$ python -q
>>> import numpy as np
>>> np.set_printoptions(precision=2, suppress=True, linewidth=200, legacy="1.25")
>>> def tidy(a):
...     return np.round(a, 2) + 0
... 
>>> X = -3 * np.eye(4) + np.eye(4, k=1)
>>> X
array([[-3.,  1.,  0.,  0.],
       [ 0., -3.,  1.,  0.],
       [ 0.,  0., -3.,  1.],
       [ 0.,  0.,  0., -3.]])
>>> # triangular
>>> u = np.array([1, -4, -6, 6])
>>> B = X + np.outer(u, np.eye(4)[0])
>>> tidy(np.linalg.det(B) / np.linalg.det(X)), tidy(1 + np.linalg.solve(X, u)[0])
(1.26, 1.26)
>>> np.linalg.matrix_rank(np.linalg.inv(B) - np.linalg.inv(X), tol=1e-8)
1
>>> x0 = np.array([0, 0, 3, 3])
>>> h = np.maximum(X @ x0, 0)
>>> h
array([0., 3., 0., 0.])
>>> tidy(np.tanh(X @ x0))
array([ 0.,  1., -1., -1.])
>>> np.maximum(X @ x0, 0) - np.maximum(-X @ x0, 0)
array([ 0.,  3., -6., -9.])
>>> np.maximum(X @ (3 * x0), 0)
array([0., 9., 0., 0.])
>>> P = np.triu(np.array([[1, 0, -2, 0], [0, 3, 2, 3], [-1, 1, -3, 2], [-2, 3, -3, -3]]), 1) + np.eye(4)
>>> B = P @ X @ np.linalg.inv(P)
>>> np.trace(B), np.trace(X)
(-12.0, -12.0)
>>> tidy(np.linalg.det(B))
81.0
>>> np.linalg.matrix_rank(B)
4
>>> B
array([[-3.,  1., -2., -1.],
       [ 0., -3.,  1.,  0.],
       [ 0.,  0., -3.,  1.],
       [ 0.,  0.,  0., -3.]])
>>> tidy(np.linalg.norm(B, "nuc"))
12.64
>>> tidy(np.linalg.norm(B[0] - B[3]))
4.24
>>> tidy(np.linalg.norm(B, axis=0))
array([3.  , 3.16, 3.74, 3.32])
>>> tidy(np.linalg.norm(B, axis=1))
array([3.87, 3.16, 3.16, 3.  ])
>>> q, r_ = np.linalg.qr(X)
>>> q
array([[ 1.,  0.,  0.,  0.],
       [-0.,  1.,  0.,  0.],
       [-0., -0.,  1.,  0.],
       [-0., -0., -0.,  1.]])
>>> np.trace(q @ q.T)
4.0
>>> abs(r_[0, 0]), tidy(np.linalg.norm(X[:, 0]))
(3.0, 3.0)
>>> r_
array([[-3.,  1.,  0.,  0.],
       [ 0., -3.,  1.,  0.],
       [ 0.,  0., -3.,  1.],
       [ 0.,  0.,  0., -3.]])
>>> M = np.array([[2.03, 1.0, -0.33], [-0.81, -1.28, -1.66], [0.03, 2.01, -1.12]])
>>> np.allclose(M, M.T)
False
>>> np.allclose(M @ M.T, M.T @ M)
False
>>> tidy(M @ M)
array([[ 3.3 ,  0.09, -1.96],
       [-0.66, -2.51,  4.25],
       [-1.6 , -4.79, -2.09]])
>>> tidy(np.abs(np.linalg.eigvals(M)).max())
2.22
>>> def softmax(z):
...     e = np.exp(z - z.max(axis=-1, keepdims=True))
...     return e / e.sum(axis=-1, keepdims=True)
... 
>>> tidy(softmax(M[2] + -2))
array([0.12, 0.85, 0.04])
>>> S = M @ M.T / np.sqrt(3)
>>> softmax(S).round(6).argmax(axis=1)
array([0, 1, 2])
>>> B = np.array([[-1, -7, -5], [-1, -3, -4]])
>>> cent = np.kron(B, M)
>>> tidy(np.linalg.norm(cent, 2)), tidy(np.linalg.norm(B, 2) * np.linalg.norm(M, 2))
(29.86, 29.86)
>>> np.linalg.matrix_rank(cent)
6
>>> q, evecs = np.linalg.qr(M[:, :2])[0], np.linalg.qr(M[:, 2:])[0]
>>> s = np.linalg.svd(q.T @ evecs, compute_uv=False)
>>> tidy(np.linalg.norm(q @ q.T - evecs @ evecs.T, 2))
1.0
>>> (s > 0.9).sum()
0
>>> cent = np.array([[-0.2, 0.1, 0.1, 1.2, 0.2, 0.0, 0.0, -1.7],
...     [-1.0, -0.4, 1.2, 0.8, 0.4, -0.5, 0.6, 2.4]])
>>> rng = np.random.default_rng(859)
>>> W0 = np.array([[3, 3],
...     [3, 1],
...     [2, 3],
...     [2, 3],
...     [3, 1],
...     [0, 0],
...     [3, 0],
...     [3, 2],
...     [0, 3],
...     [2, 1],
...     [0, 1],
...     [1, 3],
...     [2, 2],
...     [0, 2],
...     [1, 2],
...     [1, 1],
...     [2, 3],
...     [0, 2],
...     [3, 0],
...     [0, 1],
...     [1, 0],
...     [1, 1]]) @ cent + 0.1 * rng.normal(size=(22, 8))
>>> tidy(W0)
array([[-3.45, -0.91,  4.02,  5.88,  1.69, -1.33,  1.88,  2.27],
       [-1.71, -0.12,  1.46,  4.37,  1.09, -0.58,  0.66, -2.56],
       [-3.57, -1.07,  3.75,  4.85,  1.52, -1.47,  1.87,  3.89],
       [-3.5 , -0.98,  3.86,  4.95,  1.61, -1.4 ,  1.8 ,  3.74],
       [-1.56, -0.09,  1.46,  4.36,  1.05, -0.66,  0.78, -2.85],
       [-0.19,  0.2 , -0.13,  0.12,  0.08,  0.01, -0.13,  0.01],
       [-0.63,  0.5 ,  0.04,  3.58,  0.72,  0.01,  0.17, -5.01],
       [-2.47, -0.43,  2.61,  5.23,  1.37, -0.95,  1.11, -0.28],
       [-3.19, -1.34,  3.6 ,  2.31,  1.19, -1.59,  1.75,  7.29],
       [-1.37, -0.26,  1.2 ,  3.23,  0.83, -0.44,  0.64, -1.06],
       [-1.05, -0.54,  1.28,  0.78,  0.33, -0.51,  0.66,  2.59],
       [-3.4 , -0.92,  3.67,  3.59,  1.39, -1.45,  1.81,  5.47],
       [-2.46, -0.58,  2.65,  3.9 ,  1.19, -1.01,  0.98,  1.41],
       [-2.01, -0.72,  2.4 ,  1.46,  0.68, -1.08,  1.22,  4.76],
       [-2.27, -0.79,  2.54,  2.94,  1.09, -1.08,  1.18,  3.15],
       [-1.1 , -0.3 ,  1.53,  1.98,  0.58, -0.48,  0.5 ,  1.  ],
       [-3.42, -1.01,  3.79,  4.71,  1.55, -1.6 ,  1.91,  3.61],
       [-2.04, -0.94,  2.19,  1.59,  0.86, -0.83,  1.28,  4.77],
       [-0.66,  0.43,  0.29,  3.48,  0.71,  0.01,  0.05, -5.21],
       [-1.03, -0.58,  1.27,  0.7 ,  0.28, -0.7 ,  0.45,  2.45],
       [-0.15,  0.04,  0.24,  1.17,  0.25, -0.07,  0.03, -1.84],
       [-1.22, -0.4 ,  1.36,  2.05,  0.68, -0.32,  0.56,  0.63]])
>>> lab = W0[:, 1] > np.median(W0[:, 1])
>>> u = W0[lab].mean(axis=0) - W0[~lab].mean(axis=0)
>>> np.argsort(-np.abs(u).round(6), kind="stable")
array([7, 2, 0, 6, 5, 1, 3, 4])
>>> q, evecs = np.linalg.qr(W0[:, :3])[0], np.linalg.qr(W0[:, 3:])[0]
>>> s = np.linalg.svd(q.T @ evecs, compute_uv=False)
>>> tidy(np.degrees(np.arccos(s.clip(0, 1))))
array([ 1.33, 21.88, 59.13])
>>> tidy(s)
array([1.  , 0.93, 0.51])
>>> data = np.diag(np.array([0, 2, 1, 0, 0, 2, 2, 2]))
>>> data
array([[0, 0, 0, 0, 0, 0, 0, 0],
       [0, 2, 0, 0, 0, 0, 0, 0],
       [0, 0, 1, 0, 0, 0, 0, 0],
       [0, 0, 0, 0, 0, 0, 0, 0],
       [0, 0, 0, 0, 0, 0, 0, 0],
       [0, 0, 0, 0, 0, 2, 0, 0],
       [0, 0, 0, 0, 0, 0, 2, 0],
       [0, 0, 0, 0, 0, 0, 0, 2]])
>>> rank = np.linalg.matrix_rank(data)
>>> rank
5
>>> ns = np.linalg.svd(data)[2][rank:].T
>>> [int(np.linalg.matrix_rank(np.delete(data, i, axis=0))) for i in range(8)]
[5, 4, 4, 5, 5, 4, 4, 4]
>>> data @ ns
array([[0., 0., 0.],
       [0., 0., 0.],
       [0., 0., 0.],
       [0., 0., 0.],
       [0., 0., 0.],
       [0., 0., 0.],
       [0., 0., 0.],
       [0., 0., 0.]])
>>> tidy(np.linalg.det(data))
0.0
>>> (data + data.T) / 2
array([[0., 0., 0., 0., 0., 0., 0., 0.],
       [0., 2., 0., 0., 0., 0., 0., 0.],
       [0., 0., 1., 0., 0., 0., 0., 0.],
       [0., 0., 0., 0., 0., 0., 0., 0.],
       [0., 0., 0., 0., 0., 0., 0., 0.],
       [0., 0., 0., 0., 0., 2., 0., 0.],
       [0., 0., 0., 0., 0., 0., 2., 0.],
       [0., 0., 0., 0., 0., 0., 0., 2.]])
>>> data @ data
array([[0, 0, 0, 0, 0, 0, 0, 0],
       [0, 4, 0, 0, 0, 0, 0, 0],
       [0, 0, 1, 0, 0, 0, 0, 0],
       [0, 0, 0, 0, 0, 0, 0, 0],
       [0, 0, 0, 0, 0, 0, 0, 0],
       [0, 0, 0, 0, 0, 4, 0, 0],
       [0, 0, 0, 0, 0, 0, 4, 0],
       [0, 0, 0, 0, 0, 0, 0, 4]])
>>> np.linalg.matrix_power(data, 2)
array([[0, 0, 0, 0, 0, 0, 0, 0],
       [0, 4, 0, 0, 0, 0, 0, 0],
       [0, 0, 1, 0, 0, 0, 0, 0],
       [0, 0, 0, 0, 0, 0, 0, 0],
       [0, 0, 0, 0, 0, 0, 0, 0],
       [0, 0, 0, 0, 0, 4, 0, 0],
       [0, 0, 0, 0, 0, 0, 4, 0],
       [0, 0, 0, 0, 0, 0, 0, 4]])
>>> tidy(np.abs(np.linalg.eigvals(data)).max())
2.0
>>> np.trace(data)
9
>>> E = np.load("data.npy")
>>> E
array([[2, 0, 0, 1, 2],
       [2, 2, 0, 0, 1],
       [1, 2, 2, 0, 0],
       [0, 1, 2, 2, 0],
       [0, 0, 1, 2, 2]])
>>> B = E / np.sqrt((E ** 2).mean(axis=1, keepdims=True))
>>> np.linalg.matrix_rank(B) == np.linalg.matrix_rank(E)
True
>>> E - E.mean(axis=1, keepdims=True)
array([[ 1., -1., -1.,  0.,  1.],
       [ 1.,  1., -1., -1.,  0.],
       [ 0.,  1.,  1., -1., -1.],
       [-1.,  0.,  1.,  1., -1.],
       [-1., -1.,  0.,  1.,  1.]])
>>> q, _ = np.linalg.qr(np.array([[0.0, -1.0, -1.5, -1.5, 1.0, 0.0, -3.2],
...     [-0.9, 0.4, -0.9, -0.2, -0.6, -0.5, 0.1],
...     [-0.8, 0.7, 1.9, -0.8, 0.4, 0.6, 0.6],
...     [-0.7, -1.2, -0.7, -1.2, -0.8, 1.0, 0.6],
...     [-0.9, 0.0, -0.7, -1.4, -1.0, 0.5, 0.7],
...     [-0.7, -0.5, 0.2, -0.9, -0.7, 2.1, -0.6],
...     [0.3, -0.3, -2.6, 0.3, -1.1, -0.6, 0.9]]))
>>> F = 3 * q
>>> tidy(F)
array([[ 0.  , -1.62,  0.31,  1.99,  1.45, -0.43,  0.03],
       [ 1.48,  0.73,  1.51, -0.92,  1.73, -0.1 , -0.37],
       [ 1.32,  1.21, -0.87,  1.02,  0.1 ,  0.03,  2.  ],
       [ 1.15, -1.89, -0.54, -1.09, -0.07,  1.48,  0.68],
       [ 1.48,  0.08,  0.86,  1.26, -1.6 ,  0.67, -1.21],
       [ 1.15, -0.75, -0.61, -0.59, -0.63, -2.44, -0.21],
       [-0.49, -0.51,  2.11, -0.18, -0.96, -0.46,  1.7 ]])
>>> lab = rng.permutation(7)
>>> B = F[:, lab] * rng.choice([-1, 1], 7)
>>> tidy(B)
array([[ 1.99, -0.43, -0.31,  0.03,  1.45,  0.  ,  1.62],
       [-0.92, -0.1 , -1.51, -0.37,  1.73, -1.48, -0.73],
       [ 1.02,  0.03,  0.87,  2.  ,  0.1 , -1.32, -1.21],
       [-1.09,  1.48,  0.54,  0.68, -0.07, -1.15,  1.89],
       [ 1.26,  0.67, -0.86, -1.21, -1.6 , -1.48, -0.08],
       [-0.59, -2.44,  0.61, -0.21, -0.63, -1.15,  0.75],
       [-0.18, -0.46, -2.11,  1.7 , -0.96,  0.49,  0.51]])
>>> Uu, _, Vt = np.linalg.svd(F.T @ B)
>>> lab
array([3, 5, 2, 6, 4, 0, 1])
>>> tidy(Uu @ Vt)
array([[ 0.,  0.,  0.,  0.,  0., -1.,  0.],
       [ 0.,  0.,  0.,  0.,  0.,  0., -1.],
       [ 0.,  0., -1.,  0.,  0.,  0.,  0.],
       [ 1.,  0.,  0.,  0.,  0.,  0.,  0.],
       [ 0.,  0.,  0.,  0.,  1.,  0.,  0.],
       [ 0.,  1.,  0.,  0.,  0.,  0.,  0.],
       [ 0.,  0.,  0.,  1.,  0.,  0.,  0.]])
